$ python -q
>>> import numpy as np
>>> np.set_printoptions(precision=2, suppress=True, linewidth=160)
>>> tidy = lambda a: np.round(a, 2) + 0
>>> W0 = np.array([[5, 6, 7], [8, 9, 10], [11, 12, 13]])
>>> W0
array([[ 5,  6,  7],
       [ 8,  9, 10],
       [11, 12, 13]])
>>> tidy(np.trace(np.linalg.pinv(W0) @ W0))
np.float64(2.0)
>>> np.allclose(W0[:-1].T @ np.linalg.lstsq(W0[:-1].T, W0[-1])[0], W0[-1])
True
>>> np.unique(W0.round(6), axis=0).shape
(3, 3)
>>> np.abs(np.diag(np.linalg.qr(W0)[1])) > 1e-9
array([ True,  True, False])
>>> tidy(np.linalg.eigvals(W0).sum().real)
np.float64(27.0)
>>> tidy(np.linalg.det(W0.T))
np.float64(0.0)
>>> E = np.load("case12.npy")
>>> E
array([[-0.5 , -4.88, -0.95],
       [ 1.48, -3.03,  3.69],
       [ 4.28,  0.66,  2.5 ],
       [-0.01,  4.85, -1.23],
       [-3.64,  1.95,  2.82],
       [ 4.71,  1.65, -0.28],
       [ 4.27,  0.55,  2.55],
       [ 1.68, -1.77,  4.36],
       [ 0.7 , -4.64,  1.73],
       [-4.86, -1.05,  0.48],
       [-0.79, -4.94,  0.09],
       [ 0.21, -4.74,  1.57],
       [ 1.84, -0.62, -4.61],
       [ 0.3 , -4.71, -1.64],
       [-4.43,  1.22, -1.97],
       [ 2.08, -3.37,  3.06]])
>>> Xc = E - E.mean(axis=0)
>>> vecs = np.linalg.svd(Xc)[2][:2]
>>> other = Xc - Xc @ vecs.T @ vecs
>>> tidy(other.std(axis=0))
array([0.9 , 0.42, 1.94])
>>> tidy((Xc @ vecs.T).std(axis=0))
array([3.01, 2.9 ])
>>> tidy(np.diag(vecs.T @ vecs))
array([0.83, 0.96, 0.21])
>>> tidy(np.cov(Xc @ vecs.T, rowvar=False))
array([[9.64, 0.  ],
       [0.  , 8.94]])
>>> mat = 4 * np.eye(4) + np.eye(4, k=1)
>>> mat
array([[4., 1., 0., 0.],
       [0., 4., 1., 0.],
       [0., 0., 4., 1.],
       [0., 0., 0., 4.]])
>>> W1 = np.array([[2, 0, 4, -1, -2],
...     [0, 1, 3, -2, -2],
...     [3, 4, 2, 1, 4],
...     [1, 5, -5, 0, -1]])
>>> coef = np.array([2, 0, -3, 2, -2])
>>> hid = np.maximum(mat @ W1 + coef, 0)
>>> (hid > 0).astype(int)
array([[1, 1, 1, 0, 0],
       [1, 1, 1, 0, 0],
       [1, 1, 0, 1, 1],
       [1, 1, 0, 1, 0]])
>>> (hid > 0).mean(axis=0)
array([1.  , 1.  , 0.5 , 0.5 , 0.25])
>>> np.linalg.matrix_rank(hid)
np.int64(4)
>>> Z = np.array([[2, 2, 3], [3, 1, 2], [3, 2, 0], [0, 1, 2], [2, 2, 2]])
>>> W1 @ Z
array([[12,  7,  0],
       [ 8,  1, -6],
       [32, 23, 27],
       [ 0, -5, 11]])
>>> feats = np.array([[-39.0, -21.0, 6.0, 13.0],
...     [48.0, 27.0, -4.0, -18.0],
...     [-58.0, -29.0, 13.0, 17.0],
...     [-22.0, -11.0, 8.0, 4.0]])
>>> hat = np.triu(np.array([[0, 4, 9, 7], [7, -2, 8, -7], [6, 9, 5, 0], [-8, 6, 9, -7]]), 1) + np.eye(4)
>>> other = hat @ feats @ np.linalg.inv(hat)
>>> np.trace(other), np.trace(feats)
(np.float64(5.0), np.float64(5.0))
>>> np.linalg.matrix_rank(other)
np.int64(4)
